$ python3 -q
>>> import numpy as np
>>> from numpy import linalg as LA
>>> np.set_printoptions(precision=1, suppress=True, linewidth=160)
>>> def tidy(a):
...     return np.round(a, 1) + 0
... 
>>> K = np.load("data.npy")
>>> K
array([[-2,  0,  0,  0,  0,  0],
       [ 0, -2,  0,  0,  0,  0],
       [-3,  3,  0,  0,  0,  0],
       [ 0,  0, -2,  0,  0,  0],
       [ 0,  0,  0, -2,  0,  0],
       [ 0,  0, -3,  3,  0,  0],
       [ 0,  0,  0,  0, -2,  0],
       [ 0,  0,  0,  0,  0, -2],
       [ 0,  0,  0,  0, -3,  3]])
>>> cov = K.T @ K
>>> tidy(LA.svd(K, compute_uv=False) ** 2)
array([22., 22., 22.,  4.,  4.,  4.])
>>> (K @ K.T).shape
(9, 9)
>>> np.allclose(cov, cov.T)
True
>>> cov
array([[13, -9,  0,  0,  0,  0],
       [-9, 13,  0,  0,  0,  0],
       [ 0,  0, 13, -9,  0,  0],
       [ 0,  0, -9, 13,  0,  0],
       [ 0,  0,  0,  0, 13, -9],
       [ 0,  0,  0,  0, -9, 13]])
>>> LA.matrix_rank(cov)
np.int64(6)
>>> np.diag(cov)
array([13, 13, 13, 13, 13, 13])
>>> tidy(LA.eigvalsh(cov)[::-1])
array([22., 22., 22.,  4.,  4.,  4.])
>>> th = np.radians(135)
>>> r_ = np.eye(6)
>>> r_[2, 2] = r_[1, 1] = np.cos(th)
>>> r_[2, 1], r_[1, 2] = -np.sin(th), np.sin(th)
>>> tidy(r_)
array([[ 1. ,  0. ,  0. ,  0. ,  0. ,  0. ],
       [ 0. , -0.7,  0.7,  0. ,  0. ,  0. ],
       [ 0. , -0.7, -0.7,  0. ,  0. ,  0. ],
       [ 0. ,  0. ,  0. ,  1. ,  0. ,  0. ],
       [ 0. ,  0. ,  0. ,  0. ,  1. ,  0. ],
       [ 0. ,  0. ,  0. ,  0. ,  0. ,  1. ]])
>>> out = K @ r_.T
>>> tidy(LA.det(r_)), tidy(np.trace(r_))
(np.float64(1.0), np.float64(2.6))
>>> tidy(np.abs(out - K).max(axis=0))
array([0. , 5.1, 5.1, 0. , 0. , 0. ])
>>> np.allclose(K @ K.T, out @ out.T)
True
>>> tidy(out)
array([[-2. ,  0. ,  0. ,  0. ,  0. ,  0. ],
       [ 0. ,  1.4,  1.4,  0. ,  0. ,  0. ],
       [-3. , -2.1, -2.1,  0. ,  0. ,  0. ],
       [ 0. , -1.4,  1.4,  0. ,  0. ,  0. ],
       [ 0. ,  0. ,  0. , -2. ,  0. ,  0. ],
       [ 0. , -2.1,  2.1,  3. ,  0. ,  0. ],
       [ 0. ,  0. ,  0. ,  0. , -2. ,  0. ],
       [ 0. ,  0. ,  0. ,  0. ,  0. , -2. ],
       [ 0. ,  0. ,  0. ,  0. , -3. ,  3. ]])
